% python3 -q
>>> import numpy as np
>>> from numpy import linalg as LA
>>> np.set_printoptions(precision=3, suppress=True, linewidth=120, legacy="1.25")
>>> def tidy(a):
...     return np.round(a, 3) + 0
... 
>>> X = np.array([[9, 2, -1, -1, -2, -1],
...     [1, 6, 3, -3, 0, -2],
...     [1, 1, 3, 0, -3, 0],
...     [-1, -2, -2, 3, -1, 2],
...     [1, -3, 1, -3, -2, 1],
...     [2, -2, 3, -1, 1, 3]])
>>> r0, v = X[5], X[0]
>>> r0 @ v
7
>>> pr = (r0 @ v) / (r0 @ r0) * r0
>>> tidy(LA.norm(r0 + v) ** 2 + LA.norm(r0 - v) ** 2)
240.0
>>> (v - pr) @ r0
0.0
>>> np.outer(r0, v)
array([[ 18,   4,  -2,  -2,  -4,  -2],
       [-18,  -4,   2,   2,   4,   2],
       [ 27,   6,  -3,  -3,  -6,  -3],
       [ -9,  -2,   1,   1,   2,   1],
       [  9,   2,  -1,  -1,  -2,  -1],
       [ 27,   6,  -3,  -3,  -6,  -3]])
>>> rng = np.random.default_rng(474849)
>>> idx = rng.permutation(6)
>>> out = X[:, idx] * rng.choice([-1, 1], 6)
>>> out
array([[ 2, -9,  1, -2, -1,  1],
       [ 0, -1, -3, -6, -3,  2],
       [ 3, -1, -3, -1,  0,  0],
       [ 1,  1,  2,  2,  3, -2],
       [ 2, -1, -1,  3, -3, -1],
       [-1, -2, -3,  2, -1, -3]])
>>> left, _, Vt = LA.svd(X.T @ out)
>>> idx
array([4, 0, 2, 1, 3, 5])
>>> tidy(LA.lstsq(X, out)[0])
array([[ 0., -1.,  0.,  0.,  0.,  0.],
       [ 0.,  0.,  0., -1.,  0.,  0.],
       [ 0.,  0., -1.,  0.,  0.,  0.],
       [ 0.,  0.,  0.,  0.,  1.,  0.],
       [-1.,  0.,  0.,  0.,  0.,  0.],
       [ 0.,  0.,  0.,  0.,  0., -1.]])
>>> J = np.loadtxt("w.csv", delimiter=",")
>>> J
array([[ 0.,  0.,  0.,  0.,  0.,  0.,  0.,  0.,  0.,  0.],
       [-3., -3.,  0.,  0.,  0.,  0.,  0.,  0.,  0.,  0.],
       [-3., -3.,  2.,  0.,  0.,  0.,  0.,  0.,  0.,  0.],
       [ 2.,  1.,  1.,  3.,  0.,  0.,  0.,  0.,  0.,  0.],
       [-3.,  2., -2., -2., -2.,  0.,  0.,  0.,  0.,  0.],
       [-2.,  2., -2., -3.,  0., -3.,  0.,  0.,  0.,  0.],
       [ 1.,  2.,  3.,  1., -2.,  1.,  0.,  0.,  0.,  0.],
       [ 2.,  3., -3.,  0., -3.,  3., -1.,  1.,  0.,  0.],
       [ 2., -2., -1.,  1., -1.,  1.,  0.,  1., -3.,  0.],
       [-3.,  3.,  1.,  3., -2.,  0.,  1.,  2.,  1., -2.]])
>>> tidy(np.trace(LA.pinv(J) @ J))
9.0
>>> try:
...     LA.inv(J)
... except LA.LinAlgError as e:
...     print(e)
... 
Singular matrix
>>> np.unique(J.round(6), axis=0).shape
(10, 10)
>>> LA.matrix_rank(J - J[0, 0] * np.eye(10))
9
>>> tidy(np.sort(LA.eigvals(J)))
array([-3., -3., -3., -2., -2.,  0.,  0.,  1.,  2.,  3.])
>>> x = np.array([4, 7, 5, -1, -2, -4, -2, 7, 0, 2])
>>> J * x
array([[  0.,   0.,   0.,  -0.,  -0.,  -0.,  -0.,   0.,   0.,   0.],
       [-12., -21.,   0.,  -0.,  -0.,  -0.,  -0.,   0.,   0.,   0.],
       [-12., -21.,  10.,  -0.,  -0.,  -0.,  -0.,   0.,   0.,   0.],
       [  8.,   7.,   5.,  -3.,  -0.,  -0.,  -0.,   0.,   0.,   0.],
       [-12.,  14., -10.,   2.,   4.,  -0.,  -0.,   0.,   0.,   0.],
       [ -8.,  14., -10.,   3.,  -0.,  12.,  -0.,   0.,   0.,   0.],
       [  4.,  14.,  15.,  -1.,   4.,  -4.,  -0.,   0.,   0.,   0.],
       [  8.,  21., -15.,  -0.,   6., -12.,   2.,   7.,   0.,   0.],
       [  8., -14.,  -5.,  -1.,   2.,  -4.,  -0.,   7.,  -0.,   0.],
       [-12.,  21.,   5.,  -3.,   4.,  -0.,  -2.,  14.,   0.,  -4.]])
>>> J @ x
array([  0., -33., -23.,  17.,  -2.,  11.,  32.,  17.,  -7.,  23.])
>>> J @ np.eye(10)[8]
array([ 0.,  0.,  0.,  0.,  0.,  0.,  0.,  0., -3.,  1.])
>>> np.sign((J @ x).round(6))
array([ 0., -1., -1.,  1., -1.,  1.,  1.,  1., -1.,  1.])
